>>> import numpy as np
>>> np.set_printoptions(precision=2, suppress=True, linewidth=160, sign=" ")
>>> def tidy(a):
...     return np.round(a, 2) + 0
... 
>>> J = np.load("x.npy")
>>> J
array([[ 1,  1, -1, -1,  1,  1, -1, -1],
       [ 1,  1,  1,  1,  1,  1,  1,  1],
       [ 1, -1,  1, -1, -1,  1, -1,  1],
       [ 1,  1,  1,  1, -1, -1, -1, -1],
       [ 1, -1, -1,  1,  1, -1, -1,  1],
       [ 1,  1, -1, -1, -1, -1,  1,  1],
       [ 1, -1, -1,  1, -1,  1,  1, -1],
       [ 1, -1,  1, -1,  1, -1,  1, -1]])
>>> tidy(np.linalg.norm(J, axis=1))
array([ 2.83,  2.83,  2.83,  2.83,  2.83,  2.83,  2.83,  2.83])
>>> tidy(np.linalg.norm(J[2] - J[7]))
np.float64(4.0)
>>> tidy(np.linalg.norm(J, axis=0))
array([ 2.83,  2.83,  2.83,  2.83,  2.83,  2.83,  2.83,  2.83])
>>> tidy(np.linalg.norm(J[2], 1)), tidy(np.linalg.norm(J[2], np.inf))
(np.float64(8.0), np.float64(1.0))
>>> tidy(np.linalg.norm(J, 2))
np.float64(2.83)
>>> tidy(np.linalg.norm(J, "nuc"))
np.float64(22.63)
>>> J[2] @ J[7]
np.int64(0)
>>> tidy(np.linalg.norm(J) ** 2 / np.linalg.norm(J, 2) ** 2)
np.float64(8.0)
>>> tidy(np.linalg.norm(J, 1)), tidy(np.linalg.norm(J, np.inf))
(np.float64(8.0), np.float64(8.0))
>>> X = np.load("run6.npy")
>>> X
array([[ 1, -1,  1, -1,  1, -1,  1, -1],
       [ 1, -1, -1,  1, -1,  1,  1, -1],
       [ 1, -1, -1,  1,  1, -1, -1,  1],
       [ 1,  1, -1, -1,  1,  1, -1, -1],
       [ 1, -1,  1, -1, -1,  1, -1,  1]])
>>> B = X[0, 0] * X[1:] - np.outer(X[1:, 0], X[0])
>>> B
array([[ 0,  0, -2,  2, -2,  2,  0,  0],
       [ 0,  0, -2,  2,  0,  0, -2,  2],
       [ 0,  2, -2,  0,  0,  2, -2,  0],
       [ 0,  0,  0,  0, -2,  2, -2,  2]])
>>> np.flatnonzero(~B.round(6).any(axis=1))
array([], dtype=int64)
>>> X[:, 0] / X[0, 0]
array([ 1.,  1.,  1.,  1.,  1.])
>>> th = np.radians(15)
>>> R = np.eye(8)
>>> R[4, 4] = R[6, 6] = np.cos(th)
>>> R[4, 6], R[6, 4] = -np.sin(th), np.sin(th)
>>> tidy(R)
array([[ 1.  ,  0.  ,  0.  ,  0.  ,  0.  ,  0.  ,  0.  ,  0.  ],
       [ 0.  ,  1.  ,  0.  ,  0.  ,  0.  ,  0.  ,  0.  ,  0.  ],
       [ 0.  ,  0.  ,  1.  ,  0.  ,  0.  ,  0.  ,  0.  ,  0.  ],
       [ 0.  ,  0.  ,  0.  ,  1.  ,  0.  ,  0.  ,  0.  ,  0.  ],
       [ 0.  ,  0.  ,  0.  ,  0.  ,  0.97,  0.  , -0.26,  0.  ],
       [ 0.  ,  0.  ,  0.  ,  0.  ,  0.  ,  1.  ,  0.  ,  0.  ],
       [ 0.  ,  0.  ,  0.  ,  0.  ,  0.26,  0.  ,  0.97,  0.  ],
       [ 0.  ,  0.  ,  0.  ,  0.  ,  0.  ,  0.  ,  0.  ,  1.  ]])
>>> B = X @ R.T
>>> tidy(np.abs(B - X).max(axis=0))
array([ 0.  ,  0.  ,  0.  ,  0.  ,  0.29,  0.  ,  0.29,  0.  ])
>>> left, sv, vt = np.linalg.svd(X, full_matrices=False)
>>> tidy(np.sqrt((sv ** 2).sum())), tidy(np.linalg.norm(X))
(np.float64(6.32), np.float64(6.32))
>>> tidy(np.cumsum(sv ** 2) / np.sum(sv ** 2))
array([ 0.2,  0.4,  0.6,  0.8,  1. ])
>>> tidy(sv)
array([ 2.83,  2.83,  2.83,  2.83,  2.83])
>>> tidy(left.T @ X @ vt.T)
array([[ 2.83,  0.  ,  0.  ,  0.  ,  0.  ],
       [ 0.  ,  2.83,  0.  ,  0.  ,  0.  ],
       [ 0.  ,  0.  ,  2.83,  0.  ,  0.  ],
       [ 0.  ,  0.  ,  0.  ,  2.83,  0.  ],
       [ 0.  ,  0.  ,  0.  ,  0.  ,  2.83]])
